% ipython --no-banner

In [1]: import numpy as np

In [2]: np.set_printoptions(suppress=True, linewidth=120)

In [3]: m1 = 2 * np.eye(3) + np.ones((3, 3))

In [4]: m1
Out[4]: 
array([[3., 1., 1.],
       [1., 3., 1.],
       [1., 1., 3.]])

In [5]: other = np.linalg.inv(m1)

In [6]: round(np.linalg.det(m1) * np.linalg.det(other), 4)
Out[6]: np.float64(1.0)

In [7]: round(np.linalg.slogdet(m1)[0], 4)
Out[7]: np.float64(1.0)

In [8]: (np.abs(other) > 1e-9).astype(int)
Out[8]: 
array([[1, 1, 1],
       [1, 1, 1],
       [1, 1, 1]])

In [9]: round(float(np.linalg.cond(m1)), 4)
Out[9]: 2.5

In [10]: cov = m1.T @ m1

In [11]: np.round(np.linalg.eigvalsh(cov)[::-1], 4)
Out[11]: array([25.,  4.,  4.])

In [12]: np.linalg.matrix_rank(cov)
Out[12]: np.int64(3)

In [13]: np.trace(cov), (m1 ** 2).sum()
Out[13]: (np.float64(33.0), np.float64(33.0))

In [14]: np.round(np.linalg.svd(m1, compute_uv=False) ** 2, 4)
Out[14]: array([25.,  4.,  4.])

In [15]: arr = np.tril(np.array([[3, -4, 4, 6], [5, 1, -5, -5], [9, -1, -3, 6], [9, -2, 8, 9]]), -1) + np.eye(4, dtype=int)

In [16]: arr
Out[16]: 
array([[ 1,  0,  0,  0],
       [ 5,  1,  0,  0],
       [ 9, -1,  1,  0],
       [ 9, -2,  8,  1]])

In [17]: # triangular, det is the product of the diagonal

In [18]: other = np.array([[2, 0, 0], [2, 2, 1], [0, 1, 1], [2, 2, 0]])

In [19]: arr @ other
Out[19]: 
array([[ 2,  0,  0],
       [12,  2,  1],
       [16, -1,  0],
       [16,  6,  6]])

In [20]: np.linalg.matrix_rank(np.vstack([arr, other.T]))
Out[20]: np.int64(4)

In [21]: other.T @ arr.T
Out[21]: 
array([[ 2, 12, 16, 16],
       [ 0,  2, -1,  6],
       [ 0,  1,  0,  6]])

In [22]: np.einsum("ik,kj->ij", arr, other)
Out[22]: 
array([[ 2,  0,  0],
       [12,  2,  1],
       [16, -1,  0],
       [16,  6,  6]])
